$ ipython --no-banner

In [1]: import numpy as np

In [2]: np.set_printoptions(precision=2, suppress=True, linewidth=140)

In [3]: A = np.load("dump.npy")

In [4]: print(A)
[[ 0.  0.  0.  1.]
 [ 0.  1.  0.  0.]
 [ 0.  0.  1.  0.]
 [-1.  0.  0.  0.]]

In [5]: # keeps lengths

In [6]: vec = np.array([4, 1, 4, 5])

In [7]: print(np.sort(np.abs(np.degrees(np.angle(np.linalg.eigvals(A))))))
[ 0.  0. 90. 90.]

In [8]: print(round(np.linalg.det(A), 2))
1.0

In [9]: print(np.round(np.linalg.norm(vec), 2), np.round(np.linalg.norm(A @ vec), 2))
7.62 7.62

In [10]: print(4 - np.linalg.matrix_rank(A - np.eye(4), tol=1e-8))
2

In [11]: P = np.triu(np.array([[5, 1, 2, 4], [2, 2, 4, 5], [1, 3, 3, 0], [0, 3, 1, 0]]), 1) + np.eye(4)

In [12]: M2 = P @ A @ np.linalg.inv(P)

In [13]: print(round(float(np.linalg.det(M2)), 2))
1.0

In [14]: print(np.trace(M2), np.trace(A))
2.0 2.0

In [15]: Uu, sigma, Vt = np.linalg.svd(A, full_matrices=False)

In [16]: print(np.sqrt((sigma ** 2).sum()), round(np.linalg.norm(A), 2))
2.0 2.0

In [17]: print(sigma)
[1. 1. 1. 1.]

In [18]: print(Uu.T @ A @ Vt.T)
[[1. 0. 0. 0.]
 [0. 1. 0. 0.]
 [0. 0. 1. 0.]
 [0. 0. 0. 1.]]

In [19]: print(np.allclose(Uu * sigma @ Vt, A))
True

In [20]: vec = np.array([4, 3, -5, -5])

In [21]: target = A @ vec

In [22]: print(target)
[-5.  3. -5. -4.]

In [23]: print(np.linalg.solve(A, target + A[:, 0]))
[ 5.  3. -5. -5.]

In [24]: print(np.linalg.solve(A, target))
[ 4.  3. -5. -5.]

In [25]: print(np.linalg.solve(A, A[:, 2]))
[-0.  0.  1.  0.]

In [26]: print(np.linalg.solve(A, 2 * target))
[  8.   6. -10. -10.]

In [27]: print(np.unravel_index(np.abs(A).argmax(), A.shape))
(np.int64(0), np.int64(3))

In [28]: print(np.diff(A, axis=0))
[[ 0.  1.  0. -1.]
 [ 0. -1.  1.  0.]
 [-1.  0. -1.  0.]]

In [29]: print(np.linalg.matrix_rank(A))
4

In [30]: print(np.abs(A).max())
1.0

In [31]: print(np.count_nonzero(A))
4

In [32]: r0 = np.array([2, -1, 3, 3, -1, 1])

In [33]: feats = 4 * np.eye(6) + np.outer(r0, r0)

In [34]: print(feats)
[[ 8. -2.  6.  6. -2.  2.]
 [-2.  5. -3. -3.  1. -1.]
 [ 6. -3. 13.  9. -3.  3.]
 [ 6. -3.  9. 13. -3.  3.]
 [-2.  1. -3. -3.  5. -1.]
 [ 2. -1.  3.  3. -1.  5.]]

In [35]: # symmetric

In [36]: vec = np.array([-6, -1, 0, -6, 1, 6])

In [37]: h = np.maximum(feats @ vec, 0)

In [38]: print(feats * (h > 1e-9)[:, None])
[[ 0. -0.  0.  0. -0.  0.]
 [-2.  5. -3. -3.  1. -1.]
 [ 0. -0.  0.  0. -0.  0.]
 [ 0. -0.  0.  0. -0.  0.]
 [-2.  1. -3. -3.  5. -1.]
 [ 0. -0.  0.  0. -0.  0.]]

In [39]: print(np.tanh(feats @ vec))
[-1.  1. -1. -1.  1.  0.]

In [40]: print(np.maximum(feats @ vec, 0) - np.maximum(-feats @ vec, 0))
[-72.  20. -72. -96.  28.   0.]

In [41]: print(h)
[ 0. 20.  0.  0. 28.  0.]

In [42]: vec = np.ones(6)

In [43]: for _ in range(3):
    ...:     vec = feats @ vec
    ...:     vec /= np.linalg.norm(vec)
    ...:     print(round(vec @ feats @ vec, 2))
    ...: 
28.06
28.98
29.0

In [44]: print(round(np.linalg.eigvalsh(feats)[-1], 2))
29.0

In [45]: vals, evecs = np.linalg.eigh(feats)

In [46]: print(np.linalg.eigvalsh(feats @ feats))
[ 16.  16.  16.  16.  16. 841.]

In [47]: print(np.linalg.svd(feats, compute_uv=False))
[29.  4.  4.  4.  4.  4.]

In [48]: print(evecs @ np.diag(vals) @ evecs.T)
[[ 8. -2.  6.  6. -2.  2.]
 [-2.  5. -3. -3.  1. -1.]
 [ 6. -3. 13.  9. -3.  3.]
 [ 6. -3.  9. 13. -3.  3.]
 [-2.  1. -3. -3.  5. -1.]
 [ 2. -1.  3.  3. -1.  5.]]

In [49]: vals, evecs = np.linalg.eigh(feats)

In [50]: vec = np.array([-1, 0, 1, 1, 1, 0])

In [51]: print(vec @ feats @ vec / (vec @ vec), round(float(vals[0]), 2), round(float(vals[-1]), 2))
6.25 4.0 29.0

In [52]: print((np.sign(evecs[:, -1].round(6)) == np.sign(evecs[0, -1].round(6))).astype(int))
[1 0 1 1 0 1]

In [53]: print(vec @ feats @ vec)
25.0

In [54]: print(np.abs(feats).sum(axis=1).max(), round(np.abs(vals).max(), 2))
37.0 29.0

In [55]: print(np.linalg.eigvalsh(feats[1:, 1:]))
[ 4.  4.  4.  4. 25.]

In [56]: print(evecs * np.abs(vals) @ evecs.T)
[[ 8. -2.  6.  6. -2.  2.]
 [-2.  5. -3. -3.  1. -1.]
 [ 6. -3. 13.  9. -3.  3.]
 [ 6. -3.  9. 13. -3.  3.]
 [-2.  1. -3. -3.  5. -1.]
 [ 2. -1.  3.  3. -1.  5.]]

In [57]: sigma = 3 * 0.9 ** np.arange(3)

In [58]: rng = np.random.default_rng(43)

In [59]: m1 = rng.normal(size=(13, 3)) * rng.permutation(sigma)

In [60]: print(m1)
[[ 0.66  2.03 -1.42]
 [-2.45 -5.98  2.36]
 [ 0.04  0.62 -1.9 ]
 [ 3.31  2.83 -0.3 ]
 [-1.5  -1.07 -1.94]
 [ 0.07 -1.85  1.42]
 [-0.97 -1.06  3.74]
 [-1.96 -4.7   0.89]
 [-5.61  0.79  2.39]
 [ 0.19  0.03 -4.98]
 [ 1.5   1.19 -2.85]
 [ 5.17 -3.67 -4.08]
 [-4.89  0.08  0.82]]

In [61]: C2 = m1.T @ m1

In [62]: print(np.allclose(C2, C2.T))
True

In [63]: print(C2)
[[108.81  15.11 -53.84]
 [ 15.11  91.58 -14.31]
 [-53.84 -14.31  87.81]]

In [64]: print((m1 @ m1.T).shape)
(13, 13)

In [65]: print(np.linalg.matrix_rank(C2))
3

In [66]: print(np.linalg.svd(m1, compute_uv=False) ** 2)
[159.51  85.28  43.41]

In [67]: print(round(float(np.trace(C2)), 2), round((m1 ** 2).sum(), 2))
288.2 288.2

In [68]: print(np.diag(C2))
[108.81  91.58  87.81]
